% ipython --no-banner

In [1]: import numpy as np

In [2]: from numpy import linalg as LA

In [3]: np.set_printoptions(precision=3, suppress=True, linewidth=120, floatmode="fixed")

In [4]: mat = np.load("m.npy")

In [5]: print(mat)
[[0 1 1 0 0 0]
 [1 0 0 0 1 1]
 [1 0 0 0 0 0]
 [0 0 0 0 0 1]
 [0 1 0 0 0 0]
 [0 1 0 1 0 0]]

In [6]: other = np.array([[-5, 5, 1],
   ...:     [5, -5, -1],
   ...:     [-2, -5, -3],
   ...:     [3, 4, 5],
   ...:     [2, -2, -5],
   ...:     [1, 2, -3]])

In [7]: print(mat @ other)
[[  3 -10  -4]
 [ -2   5  -7]
 [ -5   5   1]
 [  1   2  -3]
 [  5  -5  -1]
 [  8  -1   4]]

In [8]: print(np.vstack([mat, other.T]).shape)
(9, 6)

In [9]: print(np.einsum("ik,kj->ji", mat, other))
[[  3  -2  -5   1   5   8]
 [-10   5   5   2  -5  -1]
 [ -4  -7   1  -3  -1   4]]

In [10]: T = np.stack([mat, 5 * mat, mat[::-1]])

In [11]: print(LA.matrix_rank(T.reshape(3, -1)))
2

In [12]: print(np.einsum("bij,cij->bc", T, T))
[[ 10  50   2]
 [ 50 250  10]
 [  2  10  10]]

In [13]: print(T.sum(axis=0))
[[0 7 6 1 0 0]
 [6 1 0 0 6 6]
 [6 0 0 0 0 1]
 [1 0 0 0 0 6]
 [1 6 0 0 1 1]
 [0 7 1 6 0 0]]

In [14]: print(LA.matrix_rank(T))
[6 6 6]

In [15]: print(LA.det(T))
[    -1.000 -15625.000      1.000]

In [16]: other = LA.inv(mat)

In [17]: print(mat @ other)
[[1.000 0.000 0.000 0.000 0.000 0.000]
 [0.000 1.000 0.000 0.000 0.000 0.000]
 [0.000 0.000 1.000 0.000 0.000 0.000]
 [0.000 0.000 0.000 1.000 0.000 0.000]
 [0.000 0.000 0.000 0.000 1.000 0.000]
 [0.000 0.000 0.000 0.000 0.000 1.000]]

In [18]: Q, vecs = LA.qr(mat[:, :1])[0], LA.qr(mat[:, 1:])[0]

In [19]: sig = LA.svd(Q.T @ vecs, compute_uv=False)

In [20]: print((sig > 0.9).sum())
0

In [21]: print(sig)
[0.707]

In [22]: print(np.round(LA.norm(Q @ Q.T - vecs @ vecs.T, 2), 3))
1.0

In [23]: t = np.radians(178)

In [24]: r_ = np.eye(6)

In [25]: r_[4, 4] = r_[0, 0] = np.cos(t)

In [26]: r_[4, 0], r_[0, 4] = -np.sin(t), np.sin(t)

In [27]: print(r_)
[[-0.999  0.000  0.000  0.000  0.035  0.000]
 [ 0.000  1.000  0.000  0.000  0.000  0.000]
 [ 0.000  0.000  1.000  0.000  0.000  0.000]
 [ 0.000  0.000  0.000  1.000  0.000  0.000]
 [-0.035  0.000  0.000  0.000 -0.999  0.000]
 [ 0.000  0.000  0.000  0.000  0.000  1.000]]

In [28]: other = mat @ r_.T

In [29]: print(np.abs(other - mat).max(axis=0))
[1.999 0.000 0.000 0.000 2.034 0.000]

In [30]: print(np.round(LA.det(r_), 3), np.round(np.trace(r_), 3))
1.0 2.001

In [31]: print(np.allclose(LA.norm(mat, axis=1), LA.norm(other, axis=1)))
True

In [32]: print(other)
[[ 0.000  1.000  1.000  0.000  0.000  0.000]
 [-0.964  0.000  0.000  0.000 -1.034  1.000]
 [-0.999  0.000  0.000  0.000 -0.035  0.000]
 [ 0.000  0.000  0.000  0.000  0.000  1.000]
 [ 0.000  1.000  0.000  0.000  0.000  0.000]
 [ 0.000  1.000  0.000  1.000  0.000  0.000]]
